% ipython --no-banner

In [1]: import numpy as np

In [2]: np.set_printoptions(precision=2, suppress=True, linewidth=160)

In [3]: X = np.loadtxt("data.csv", delimiter=",")

In [4]: print(X)
[[ 0. -1.  0.  0.  0.  0.]
 [ 0.  0.  0.  0.  0. -3.]
 [ 0.  0.  0.  2.  0.  0.]
 [ 0.  0.  0.  0. -5.  0.]
 [ 0.  0. -1.  0.  0.  0.]
 [ 3.  0.  0.  0.  0.  0.]]

In [5]: rng = np.random.default_rng(46755)

In [6]: lab = rng.permutation(6)

In [7]: print(lab)
[3 1 0 4 2 5]

In [8]: A2 = X[lab][:, lab]

In [9]: print(np.diag(A2))
[0. 0. 0. 0. 0. 0.]

In [10]: print(np.sort(np.abs(np.linalg.eigvals(A2))))
[2.08 2.08 2.08 2.15 2.15 2.15]

In [11]: print(np.allclose(A2, X))
False

In [12]: M = np.loadtxt("x.csv", delimiter=",")

In [13]: print(M)
[[-0.73 -0.09  0.42 -0.37 -0.7  -0.06  0.45  0.18  0.32]
 [-0.99 -0.47  0.94 -0.77 -0.91 -0.59  0.94 -0.17  0.59]
 [ 1.    0.74 -0.99  0.84  0.71  0.9  -0.99  0.77 -0.52]
 [ 0.95  0.35 -0.83  0.62  0.79  0.45 -0.83  0.12 -0.45]
 [ 0.66  0.45 -0.8   0.25 -0.51  0.69 -0.76  0.7   0.06]
 [ 0.99  0.32 -0.87  0.77  0.96  0.33 -0.89 -0.24 -0.66]
 [-0.87 -0.26  0.72 -0.49 -0.67 -0.35  0.72 -0.09  0.35]
 [-0.18 -0.4   0.66  0.    0.81 -0.66  0.59 -0.75 -0.27]
 [ 0.89  0.52 -0.9   0.47 -0.09  0.74 -0.88  0.68 -0.13]
 [ 0.76  0.35 -0.74  0.35  0.08  0.52 -0.72  0.44 -0.13]
 [-0.89 -0.52  0.9  -0.47  0.09 -0.74  0.88 -0.68  0.13]
 [-0.97 -0.15  0.72 -0.7  -0.97 -0.04  0.75  0.47  0.64]
 [-0.81 -0.4   0.8  -0.4  -0.06 -0.59  0.78 -0.51  0.14]
 [ 0.08 -0.24  0.38  0.08  0.71 -0.45  0.31 -0.56 -0.24]
 [-0.06  0.18 -0.29 -0.06 -0.58  0.35 -0.24  0.45  0.18]
 [-0.99 -0.72  0.99 -0.8  -0.6  -0.89  0.98 -0.76  0.46]
 [-0.82  0.15  0.1  -0.49 -0.96  0.41  0.22  0.71  0.56]
 [ 0.99  0.35 -0.91  0.81  0.98  0.35 -0.92 -0.29 -0.72]
 [ 0.83  0.29 -0.72  0.43  0.46  0.41 -0.71  0.24 -0.25]
 [-0.59 -0.35  0.69 -0.23  0.31 -0.55  0.65 -0.54 -0.01]
 [ 0.45 -0.03 -0.1   0.22  0.61 -0.12 -0.14 -0.28 -0.24]
 [ 0.31  0.   -0.1   0.14  0.38 -0.04 -0.12 -0.14 -0.14]
 [-0.91 -0.26  0.74 -0.54 -0.77 -0.33  0.74 -0.02  0.41]
 [ 0.11 -0.32  0.5   0.11  0.84 -0.58  0.41 -0.71 -0.32]
 [-0.69 -0.32  0.69 -0.3   0.01 -0.49  0.66 -0.43  0.09]
 [ 0.97  0.29 -0.83  0.71  0.94  0.31 -0.85 -0.18 -0.59]
 [-0.58  0.06  0.1  -0.29 -0.77  0.2   0.16  0.41  0.33]
 [-0.23  0.21 -0.29 -0.14 -0.75  0.41 -0.22  0.56  0.27]]

In [14]: f = np.array([1, 2, 2])

In [15]: print(np.convolve(M[13], f))
[ 0.08 -0.08  0.06  0.36  1.63  1.13  0.83 -0.84 -0.74 -1.6  -0.48]

In [16]: print(np.correlate(M[13], M[15], "full"))
[ 0.04 -0.17  0.44 -0.56  0.8  -0.93  1.15 -2.21  1.   -0.9   0.71 -0.73  0.52 -0.14 -0.14  0.73  0.24]

In [17]: K = np.load("test10.npy")

In [18]: print(K)
[[-3. -3.  0.  0.  0.  0.  0.  0.  0.  0.]
 [-3. -3. -3.  0.  0.  0.  0.  0.  0.  0.]
 [ 0. -3.  2. -3.  0.  0.  0.  0.  0.  0.]
 [ 0.  0. -3.  4. -3.  0.  0.  0.  0.  0.]
 [ 0.  0.  0. -3. -5. -3.  0.  0.  0.  0.]
 [ 0.  0.  0.  0. -3. -4. -3.  0.  0.  0.]
 [ 0.  0.  0.  0.  0. -3. -3. -3.  0.  0.]
 [ 0.  0.  0.  0.  0.  0. -3. -1. -3.  0.]
 [ 0.  0.  0.  0.  0.  0.  0. -3. -4. -3.]
 [ 0.  0.  0.  0.  0.  0.  0.  0. -3.  4.]]

In [19]: f = np.array([3, 0, 0, 3, 0, -1, 2, 2, -1, -2])

In [20]: A2 = K + np.outer(f, np.eye(10)[5])

In [21]: print(A2)
[[-3. -3.  0.  0.  0.  3.  0.  0.  0.  0.]
 [-3. -3. -3.  0.  0.  0.  0.  0.  0.  0.]
 [ 0. -3.  2. -3.  0.  0.  0.  0.  0.  0.]
 [ 0.  0. -3.  4. -3.  3.  0.  0.  0.  0.]
 [ 0.  0.  0. -3. -5. -3.  0.  0.  0.  0.]
 [ 0.  0.  0.  0. -3. -5. -3.  0.  0.  0.]
 [ 0.  0.  0.  0.  0. -1. -3. -3.  0.  0.]
 [ 0.  0.  0.  0.  0.  2. -3. -1. -3.  0.]
 [ 0.  0.  0.  0.  0. -1.  0. -3. -4. -3.]
 [ 0.  0.  0.  0.  0. -2.  0.  0. -3.  4.]]

In [22]: ev, V = np.linalg.eigh(K)

In [23]: x0 = np.array([-2, 2, 1, -2, 1, -2, 2, 3, 1, -3])

In [24]: print(np.linalg.eigvalsh(K[1:, 1:]))
[-8.91 -6.93 -4.88 -4.36 -1.11  1.62  2.36  5.22  7.  ]

In [25]: print(np.abs(K).sum(axis=1).max(), np.round(np.abs(ev).max(), 2))
11.0 8.91

In [26]: f = np.array([3, 2, 0, 0, 1, 2])

In [27]: A2 = X + np.outer(f, np.eye(6)[0])

In [28]: print(A2)
[[ 3. -1.  0.  0.  0.  0.]
 [ 2.  0.  0.  0.  0. -3.]
 [ 0.  0.  0.  2.  0.  0.]
 [ 0.  0.  0.  0. -5.  0.]
 [ 1.  0. -1.  0.  0.  0.]
 [ 5.  0.  0.  0.  0.  0.]]

In [29]: print(np.linalg.matrix_rank(A2 - X))
1

In [30]: ev, V = np.linalg.eigh(K)

In [31]: print(np.round(V.T @ K @ V, 2) + 0)
[[-8.91  0.    0.    0.    0.    0.    0.    0.    0.    0.  ]
 [ 0.   -6.95  0.    0.    0.    0.    0.    0.    0.    0.  ]
 [ 0.    0.   -6.61  0.    0.    0.    0.    0.    0.    0.  ]
 [ 0.    0.    0.   -4.67  0.    0.    0.    0.    0.    0.  ]
 [ 0.    0.    0.    0.   -1.59  0.    0.    0.    0.    0.  ]
 [ 0.    0.    0.    0.    0.   -0.9   0.    0.    0.    0.  ]
 [ 0.    0.    0.    0.    0.    0.    1.97  0.    0.    0.  ]
 [ 0.    0.    0.    0.    0.    0.    0.    2.42  0.    0.  ]
 [ 0.    0.    0.    0.    0.    0.    0.    0.    5.22  0.  ]
 [ 0.    0.    0.    0.    0.    0.    0.    0.    0.    7.03]]

In [32]: print(ev.sum(), np.trace(K))
-13.0 -13.0

In [33]: print(np.linalg.eigvalsh(K @ K))
[ 0.81  2.53  3.88  5.86 21.81 27.21 43.64 48.34 49.45 79.47]

In [34]: print((ev > 1e-8).sum(), (ev < -1e-8).sum())
4 6

In [35]: print(ev)
[-8.91 -6.95 -6.61 -4.67 -1.59 -0.9   1.97  2.42  5.22  7.03]
